$ python -q
>>> import numpy as np
>>> from numpy import linalg as LA
>>> np.set_printoptions(precision=3, suppress=True, linewidth=100, floatmode="fixed")
>>> m1 = np.array([[0, -1, -1, -2], [0, 0, -1, -3], [0, 0, 0, 0], [0, 0, 0, 0]])
>>> rng = np.random.default_rng(48995)
>>> labels = rng.permutation(4)
>>> labels
array([0, 3, 2, 1])
>>> out = m1[labels][:, labels]
>>> round(LA.det(out), 3), round(float(LA.det(m1[labels])), 3)
(np.float64(0.0), 0.0)
>>> np.sort(np.abs(LA.eigvals(out)))
array([0.000, 0.000, 0.000, 0.000])
>>> U, sv, Vt = LA.svd(m1, full_matrices=False)
>>> np.abs(U[:, 0]).round(6).argmax()
np.int64(1)
>>> np.allclose(U * sv @ Vt, m1)
True
>>> np.round(U.T @ m1 @ Vt.T, 3) + 0
array([[3.909, 0.000, 0.000, 0.000],
       [0.000, 0.848, 0.000, 0.000],
       [0.000, 0.000, 0.000, 0.000],
       [0.000, 0.000, 0.000, 0.000]])
>>> U.shape, sv.shape, Vt.shape
((4, 4), (4,), (4, 4))
>>> sv / sv[0]
array([1.000, 0.217, 0.000, 0.000])
>>> U, sv, Vt = LA.svd(m1)
>>> np.argmax(sv[:-1] / (sv[1:] + 1e-6)) + 1
np.int64(2)
>>> sv
array([3.909, 0.848, 0.000, 0.000])
>>> out = U[:, :2] @ np.diag(sv[:2]) @ Vt[:2]
>>> LA.matrix_rank(m1, rtol=0.05)
np.int64(2)
>>> np.round(np.abs(m1 - out).max(), 3)
np.float64(0.0)
>>> round(float(LA.norm(m1 - out, 2)), 3), sv[2]
(0.0, np.float64(0.0))
>>> out = np.array([[7, 7], [2, 0]])
>>> cent = np.kron(out, m1)
>>> np.round(LA.norm(cent, 2), 3), round(float(LA.norm(out, 2) * LA.norm(m1, 2)), 3)
(np.float64(39.098), 39.098)
>>> cent.shape
(8, 8)
>>> arr = np.loadtxt("dump.csv", delimiter=",")
>>> arr
array([[-0.660, -0.040,  0.090],
       [ 0.180,  0.000, -0.030],
       [-1.140, -0.200,  0.090],
       [-1.800, -1.680, -0.540]])
>>> # rank 2
>>> def softmax(z):
...     e = np.exp(z - z.max(axis=-1, keepdims=True))
...     return e / e.sum(axis=-1, keepdims=True)
... 
>>> np.round(softmax(10 * arr[0]), 3) + 0
array([0.000, 0.214, 0.785])
>>> softmax(arr[0])
array([0.201, 0.374, 0.425])
>>> softmax(arr).sum(axis=1)
array([1.000, 1.000, 1.000, 1.000])
>>> scores = arr @ arr.T / np.sqrt(3)
>>> softmax(scores)[0] @ arr
array([-1.049, -0.645, -0.148])
>>> softmax(scores + np.triu(np.full(scores.shape, -np.inf), 1))
array([[1.000, 0.000, 0.000, 0.000],
       [0.478, 0.522, 0.000, 0.000],
       [0.337, 0.192, 0.471, 0.000],
       [0.044, 0.018, 0.084, 0.854]])
>>> [round(float(x), 3) for x in LA.svd(arr, compute_uv=False)[:3]]
[2.752, 0.779, 0.0]
>>> np.argsort(-LA.norm(arr, axis=0).round(6), kind="stable")[:3]
array([0, 1, 2])
>>> F = np.array([[0, -3, -4], [-4, 4, -1], [3, 4, -2]])
>>> F[2] = F[1]
>>> F
array([[ 0, -3, -4],
       [-4,  4, -1],
       [-4,  4, -1]])
>>> rk = LA.matrix_rank(F)
>>> rk
np.int64(2)
>>> null = LA.svd(F)[2][rk:].T
>>> [int(LA.matrix_rank(F[:i])) for i in range(1, len(F) + 1)]
[1, 2, 2]
>>> LA.matrix_rank(F.T @ F), LA.matrix_rank(F @ F.T)
(np.int64(2), np.int64(2))
>>> np.allclose(F @ null, 0)
True
>>> [int(LA.matrix_rank(F[:, :j + 1])) for j in range(3)]
[1, 2, 2]
>>> np.round(F @ null, 3) + 0
array([[0.000],
       [0.000],
       [0.000]])
>>> U, sv, Vt = LA.svd(arr)
>>> np.argmax(sv[:-1] / (sv[1:] + 1e-6)) + 1
np.int64(2)
>>> out = U[:, :2] @ np.diag(sv[:2]) @ Vt[:2]
>>> np.round(LA.norm(arr - out, 2), 3), np.round(sv[2], 3)
(np.float64(0.0), np.float64(0.0))
>>> np.round(np.abs(arr - out).max(), 3)
np.float64(0.0)
>>> np.round(LA.norm(arr - out) / LA.norm(arr), 3)
np.float64(0.0)
>>> x0 = np.array([-2, 3, 1])
>>> a = np.maximum(F @ x0, 0)
>>> F * (a > 1e-9)[:, None]
array([[ 0,  0,  0],
       [-4,  4, -1],
       [-4,  4, -1]])
>>> a
array([ 0, 19, 19])
>>> np.tanh(F @ x0)
array([-1.000,  1.000,  1.000])
>>> data = np.loadtxt("a.csv", delimiter=",")
>>> data
array([[1.000, 0.900, 0.810, 0.729],
       [0.900, 1.000, 0.900, 0.810],
       [0.810, 0.900, 1.000, 0.900],
       [0.729, 0.810, 0.900, 1.000]])
>>> # equal to its transpose
>>> ev, evecs = LA.eig(data)
>>> np.sort(LA.eigvals(data @ data))
array([ 0.004,  0.010,  0.096, 12.437])
>>> np.sort(LA.eigvals(LA.inv(data)))
array([ 0.284,  3.230,  9.769, 16.297])
>>> np.round(np.prod(ev), 3)
np.float64(0.007)
